% ipython --no-banner

In [1]: import numpy as np

In [2]: from numpy import linalg as LA

In [3]: np.set_printoptions(precision=2, suppress=True, linewidth=200, floatmode="fixed")

In [4]: rnd = lambda a: np.round(a, 2) + 0

In [5]: A = np.load("run17.npy")

In [6]: A
Out[6]: 
array([[ 5.00,  0.00,  0.00,  0.00,  0.00],
       [ 0.00,  5.00,  0.00,  0.00,  0.00],
       [ 0.00,  0.00, 14.00,  3.00,  0.00],
       [ 0.00,  0.00,  3.00,  6.00,  0.00],
       [ 0.00,  0.00,  0.00,  0.00,  5.00]])

In [7]: # 4 groups of indices that never mix

In [8]: W = np.array([[0, 0, 0, 1, 0],
   ...:     [1, -2, 2, 0, -2],
   ...:     [2, 0, 2, 0, 2],
   ...:     [-2, -2, 1, -1, -1],
   ...:     [-1, 2, -1, 1, -2]])

In [9]: b = np.array([2, 0, 6, 4, 8])

In [10]: H = np.maximum(A @ W + b, 0)

In [11]: (H > 0).astype(int)
Out[11]: 
array([[1, 0, 1, 1, 1],
       [1, 0, 1, 1, 0],
       [1, 0, 1, 1, 1],
       [0, 0, 1, 0, 1],
       [0, 1, 1, 1, 0]])

In [12]: cent = np.array([[2, 2, 0], [1, 2, 1], [0, 0, 1], [1, 2, 0], [0, 1, 2]])

In [13]: H @ cent
Out[13]: 
array([[ 13.00,  30.00,  22.00],
       [ 18.00,  22.00,  16.00],
       [ 49.00,  83.00, 103.00],
       [  0.00,   8.00,  34.00],
       [ 19.00,  38.00,  11.00]])

In [14]: (H @ cent).round(6).argmax(axis=1)
Out[14]: array([1, 1, 2, 2, 1])

In [15]: Uu, sig, vt = LA.svd(A, full_matrices=False)

In [16]: rnd(np.cumsum(sig ** 2) / np.sum(sig ** 2))
Out[16]: array([0.69, 0.77, 0.85, 0.92, 1.00])

In [17]: rnd(sig)
Out[17]: array([15.00,  5.00,  5.00,  5.00,  5.00])

In [18]: rnd(np.abs(vt[0]))
Out[18]: array([0.00, 0.00, 0.95, 0.32, 0.00])

In [19]: np.abs(Uu[:, 0]).round(6).argmax()
Out[19]: np.int64(2)
